>>> import numpy as np
>>> import numpy.linalg as la
>>> np.set_printoptions(precision=2, suppress=True, linewidth=100, sign=" ")
>>> basis = np.array([[1, 1, 2], [1, 1, 0], [1, 1, 0]])
>>> J = np.repeat(basis, 22 // 3, axis=0)
>>> rng = np.random.default_rng(679514)
>>> J = J + 0.05 * rng.normal(size=J.shape)
>>> J.round(2) + 0
array([[ 0.92,  1.04,  2.  ],
       [ 1.05,  0.91,  1.97],
       [ 1.09,  1.06,  1.95],
       [ 0.95,  1.07,  1.93],
       [ 0.97,  1.02,  1.94],
       [ 0.94,  1.03,  2.04],
       [ 0.93,  0.97,  2.06],
       [ 1.  ,  0.95,  0.04],
       [ 1.03,  0.99,  0.03],
       [ 1.09,  0.97, -0.02],
       [ 0.99,  0.94,  0.11],
       [ 0.96,  0.9 , -0.08],
       [ 0.99,  1.07,  0.04],
       [ 1.05,  0.97, -0.1 ],
       [ 1.02,  1.02, -0.04],
       [ 1.08,  1.  ,  0.02],
       [ 1.04,  0.96,  0.  ],
       [ 1.01,  0.91, -0.02],
       [ 0.99,  0.91,  0.  ],
       [ 0.99,  0.96,  0.01],
       [ 0.99,  1.03,  0.  ]])
>>> np.argsort(-la.norm(J, axis=0).round(6), kind="stable")[:3]
array([ 2,  0,  1])
>>> round(la.norm(J, 2) / la.norm(J), 2)
np.float64(0.89)
>>> Q, _ = la.qr(np.array([[-0.4, 0.5, -0.1], [1.3, -0.9, 0.4], [-0.2, -1.8, -0.5]]))
>>> data = 3 * Q
>>> print(data)
[[-0.87 -0.44  2.84]
 [ 2.84  0.32  0.92]
 [-0.44  2.95  0.33]]
>>> Q, Rm = la.qr(data)
>>> print(np.abs(np.diag(Rm)))
[ 3.  3.  3.]
>>> Rm.round(2) + 0
array([[ 3.,  0.,  0.],
       [ 0.,  3.,  0.],
       [ 0.,  0.,  3.]])
>>> Q
array([[-0.29, -0.15,  0.95],
       [ 0.95,  0.11,  0.31],
       [-0.15,  0.98,  0.11]])
>>> Q.shape, Rm.shape
((3, 3), (3, 3))
>>> print(np.round(data.T @ data, 2) + 0)
[[ 9.  0.  0.]
 [ 0.  9.  0.]
 [ 0.  0.  9.]]
>>> np.round(data @ data.T, 2) + 0
array([[ 9.,  0.,  0.],
       [ 0.,  9.,  0.],
       [ 0.,  0.,  9.]])
>>> la.pinv(data)
array([[-0.1 ,  0.32, -0.05],
       [-0.05,  0.04,  0.33],
       [ 0.32,  0.1 ,  0.04]])
>>> out = np.array([[3, 3, 0], [2, 1, 1], [2, 1, 0], [1, 3, 1]])
>>> basis = np.array([[7, 7, 6, -2], [-4, -3, -2, -7], [-5, -9, 0, -3]])
>>> K = out @ basis
>>> K
array([[  9,  12,  12, -27],
       [  5,   2,  10, -14],
       [ 10,  11,  10, -11],
       [-10, -11,   0, -26]])
>>> Uu, sig, Vt = la.svd(K)
>>> vecs = Vt[:(sig > 1e-8).sum()]
>>> vec = K[2] + 5 * K[3] + rng.integers(2) * np.eye(4)[2]
>>> vec
array([ -40.,  -44.,   11., -141.])
>>> vecs.T @ vecs
array([[ 0.41,  0.29,  0.38,  0.1 ],
       [ 0.29,  0.85, -0.19, -0.05],
       [ 0.38, -0.19,  0.75, -0.07],
       [ 0.1 , -0.05, -0.07,  0.98]])
>>> np.diag(vecs.T @ vecs)
array([ 0.41,  0.85,  0.75,  0.98])
>>> np.allclose(vecs.T @ vecs @ vec, vec)
False
>>> K.ravel(order="F")
array([  9,   5,  10, -10,  12,   2,  11, -11,  12,  10,  10,   0, -27, -14, -11, -26])
>>> blk = K.reshape(4, 2, -1)
>>> np.einsum("ihd,jhd->hij", blk, blk).shape
(2, 4, 4)
>>> np.einsum("ihd,ihd->ih", blk, blk)
array([[ 225,  873],
       [  29,  296],
       [ 221,  221],
       [ 221,  676]])
>>> blk.transpose(1, 0, 2)
array([[[  9,  12],
        [  5,   2],
        [ 10,  11],
        [-10, -11]],

       [[ 12, -27],
        [ 10, -14],
        [ 10, -11],
        [  0, -26]]])
>>> blk.shape
(4, 2, 2)
>>> blk[:, 0]
array([[  9,  12],
       [  5,   2],
       [ 10,  11],
       [-10, -11]])
>>> W0 = np.array([[1, -1], [1, 0], [1, 1], [1, 2]])
>>> hat = W0 @ la.solve(W0.T @ W0, W0.T)
>>> la.matrix_rank(np.eye(4) - hat)
np.int64(2)
>>> print(np.diag(hat))
[ 0.7  0.3  0.3  0.7]
>>> E = np.load("a.npy")
>>> print(E)
[[-2  4]
 [-2  4]
 [ 0  0]
 [ 1 -2]]
>>> print([round(float(x), 2) for x in la.svd(E, compute_uv=False)[:3]])
[6.71, 0.0]
>>> np.argsort(-la.norm(E, axis=0).round(6), kind="stable")[:3]
array([ 1,  0])
>>> round(la.norm(E, 2) / la.norm(E), 2)
np.float64(1.0)
>>> out = np.c_[W0[:, :1] @ np.array([[3]]), np.array([-8, -8, -2, 7])]
>>> out
array([[ 3, -8],
       [ 3, -8],
       [ 3, -2],
       [ 3,  7]])
>>> np.round(la.lstsq(W0, out[:, 0])[0], 2) + 0
array([ 3.,  0.])
>>> print(la.matrix_rank(out))
2
>>> la.matrix_rank(np.c_[W0, out])
np.int64(3)
>>> Q, Rm = la.qr(out)
>>> np.abs(np.diag(Rm))
array([  6.  ,  12.28])
>>> Rm
array([[-6.  ,  5.5 ],
       [ 0.  , 12.28]])
>>> idx = rng.permutation(2)
>>> idx
array([ 1,  0])
>>> out = Rm[idx][:, idx]
>>> np.sort(np.abs(la.eigvals(out)))
array([  6.  ,  12.28])
>>> print(out)
[[12.28  0.  ]
 [ 5.5  -6.  ]]
>>> np.diag(out)
array([12.28, -6.  ])
>>> np.round(np.trace(out), 2)
np.float64(6.28)
>>> Q, _ = la.qr(np.array([[0.5], [0.4], [0.6]]))
>>> mat = Q @ Q.T
>>> print(mat)
[[ 0.32  0.26  0.39]
 [ 0.26  0.21  0.31]
 [ 0.39  0.31  0.47]]
>>> idx = rng.permutation(3)
>>> print(idx)
[ 2  1  0]
>>> out = mat[idx][:, idx]
>>> np.allclose(out, mat)
False
>>> print(round(float(la.det(out)), 2), round(float(la.det(mat[idx])), 2))
-0.0 -0.0
>>> feats = np.loadtxt("block9.csv", delimiter=",")
>>> feats
array([[-1.,  0.,  1.,  3.],
       [ 0., -2.,  0.,  0.],
       [ 1.,  0., -1.,  3.],
       [ 3.,  0.,  3.,  7.]])
>>> np.all(la.eigvalsh(feats) > 0)
np.False_
>>> round(la.eigvalsh(feats).min(), 2)
np.float64(-2.0)
>>> arr = np.load("case17.npy")
>>> arr
array([[  0.07, -13.3 ,  48.08],
       [  0.53,  -9.15,  13.99],
       [ -3.32,  -4.82,  28.98],
       [-16.59,  13.54,  12.48],
       [ -6.33,   7.19,  -7.93],
       [  3.74, -14.76,  14.31],
       [ -0.75,   1.83,   3.62],
       [ 16.36, -10.49,  22.05],
       [ -1.47,  17.81,  -9.85],
       [ -4.84,   2.63, -12.62],
       [-12.06,  -2.2 ,  11.66],
       [  9.55,  10.27, -24.14],
       [ -3.88,  -3.91,  11.03],
       [-14.58,  -5.89,  17.96],
       [  5.54,   3.11,   6.92],
       [ -3.33, -12.03,  16.92],
       [ 18.98,   8.85, -31.79],
       [ -0.1 ,  11.04, -28.08],
       [ -0.55,  -3.9 ,  14.88],
       [-15.98,   2.51,  15.54],
       [ -5.59,  -6.3 ,  -2.45],
       [  2.32,   5.79, -19.57]])
>>> cov = np.cov(J, rowvar=False)
>>> print(np.median(J, axis=0))
[ 0.99  0.97  0.03]
>>> print(np.polyfit(J[:, 2], J[:, 0], 1))
[-0.02  1.02]
>>> np.argwhere(np.triu(np.abs(np.corrcoef(J.T)) > 0.8, 1))
array([], shape=(0, 2), dtype=int64)
>>> np.corrcoef(J.T)
array([[ 1.  , -0.13, -0.38],
       [-0.13,  1.  ,  0.4 ],
       [-0.38,  0.4 ,  1.  ]])
>>> np.round(la.eigvalsh(cov)[::-1], 2) + 0
array([ 0.92,  0.  ,  0.  ])
>>> vec = np.array([-4, 4, -2])
>>> target = arr @ vec
>>> print(np.round(la.pinv(arr) @ arr, 2) + 0)
[[ 1.  0.  0.]
 [ 0.  1.  0.]
 [ 0.  0.  1.]]
>>> target = target + 0.05 * rng.normal(size=22)
>>> target
array([-149.61,  -66.72,  -63.98,   95.48,   69.92, -102.6 ,    2.99, -151.5 ,   96.82,   55.17,
         16.  ,   51.13,  -22.16,   -1.2 ,  -23.54,  -68.58,   23.08,  100.72,  -43.15,   42.88,
          1.98,   53.1 ])
>>> c, *_ = la.lstsq(arr, target)
>>> [round(float(la.norm(la.solve(arr.T @ arr + lam * np.eye(3), arr.T @ target))), 2) for lam in (0, 1, 10, 100)]
[6.0, 6.0, 5.97, 5.72]
>>> round(la.norm(target - arr @ c), 2)
np.float64(0.21)
>>> w1 = np.array([[2, 2, 3, 3, 3, 0], [3, 1, 0, 1, 2, 3], [2, 0, 1, 1, 2, 1]])
>>> c = np.array([2, 5, 3, 1, 3, 1])
>>> act = np.maximum(arr @ w1 + c, 0)
>>> (act > 0).astype(int)
array([[ 1,  0,  1,  1,  1,  1],
       [ 1,  0,  1,  1,  1,  0],
       [ 1,  0,  1,  1,  1,  1],
       [ 1,  0,  0,  0,  1,  1],
       [ 0,  0,  0,  0,  0,  1],
       [ 0,  0,  1,  1,  1,  0],
       [ 1,  1,  1,  1,  1,  1],
       [ 1,  1,  1,  1,  1,  0],
       [ 1,  1,  0,  1,  1,  1],
       [ 0,  0,  0,  0,  0,  0],
       [ 0,  0,  0,  0,  0,  1],
       [ 1,  1,  1,  1,  1,  1],
       [ 1,  0,  1,  0,  1,  1],
       [ 0,  0,  0,  0,  0,  1],
       [ 1,  1,  1,  1,  1,  1],
       [ 0,  0,  1,  0,  1,  0],
       [ 1,  1,  1,  1,  1,  0],
       [ 0,  1,  0,  0,  0,  1],
       [ 1,  0,  1,  1,  1,  1],
       [ 1,  0,  0,  0,  0,  1],
       [ 0,  0,  0,  0,  0,  0],
       [ 0,  1,  0,  0,  0,  0]])
>>> (act > 0).mean(axis=0)
array([ 0.59,  0.36,  0.55,  0.5 ,  0.64,  0.64])
>>> la.matrix_rank(act)
np.int64(6)
>>> basis = np.array([[0, 1], [1, 1], [1, 0], [-1, 0], [2, -2], [2, -1]])
>>> print(w1 @ basis)
[[ 8 -2]
 [10 -3]
 [ 6 -3]]
>>> vec = np.array([-2, 2, -2])
>>> target = arr @ vec
>>> c, lr = np.zeros(3), 1 / la.norm(arr, 2) ** 2
>>> for i in range(200):
...     c -= lr * arr.T @ (arr @ c - target)
...     if i % 50 == 0: print(i, round(la.norm(arr @ c - target), 2))
... 
0 93.27
50 0.09
100 0.0
150 0.0
>>> round(float(la.cond(arr)), 2)
4.13
>>> out = np.c_[arr[:, :2] @ np.array([[-2, 3], [0, 3]]), np.array([-2, 1, 3, -2, -3, -3, 3, -1, 2, -3, 2, -1, -3, 2, 3, -3, -2, -3, 3, 3, 0, 0])]
>>> out
array([[ -0.14, -39.69,  -2.  ],
       [ -1.06, -25.86,   1.  ],
       [  6.64, -24.42,   3.  ],
       [ 33.18,  -9.15,  -2.  ],
       [ 12.66,   2.58,  -3.  ],
       [ -7.48, -33.06,  -3.  ],
       [  1.5 ,   3.24,   3.  ],
       [-32.72,  17.61,  -1.  ],
       [  2.94,  49.02,   2.  ],
       [  9.68,  -6.63,  -3.  ],
       [ 24.12, -42.78,   2.  ],
       [-19.1 ,  59.46,  -1.  ],
       [  7.76, -23.37,  -3.  ],
       [ 29.16, -61.41,   2.  ],
       [-11.08,  25.95,   3.  ],
       [  6.66, -46.08,  -3.  ],
       [-37.96,  83.49,  -2.  ],
       [  0.2 ,  32.82,  -3.  ],
       [  1.1 , -13.35,   3.  ],
       [ 31.96, -40.41,   3.  ],
       [ 11.18, -35.67,   0.  ],
       [ -4.64,  24.33,   0.  ]])
>>> print(la.matrix_rank(out))
3
>>> np.round(la.lstsq(arr, out[:, 0])[0], 2) + 0
array([-2.,  0.,  0.])
>>> np.round(la.norm(out - arr @ la.lstsq(arr, out)[0], axis=0), 2) + 0
array([  0.  ,   0.  ,  10.54])
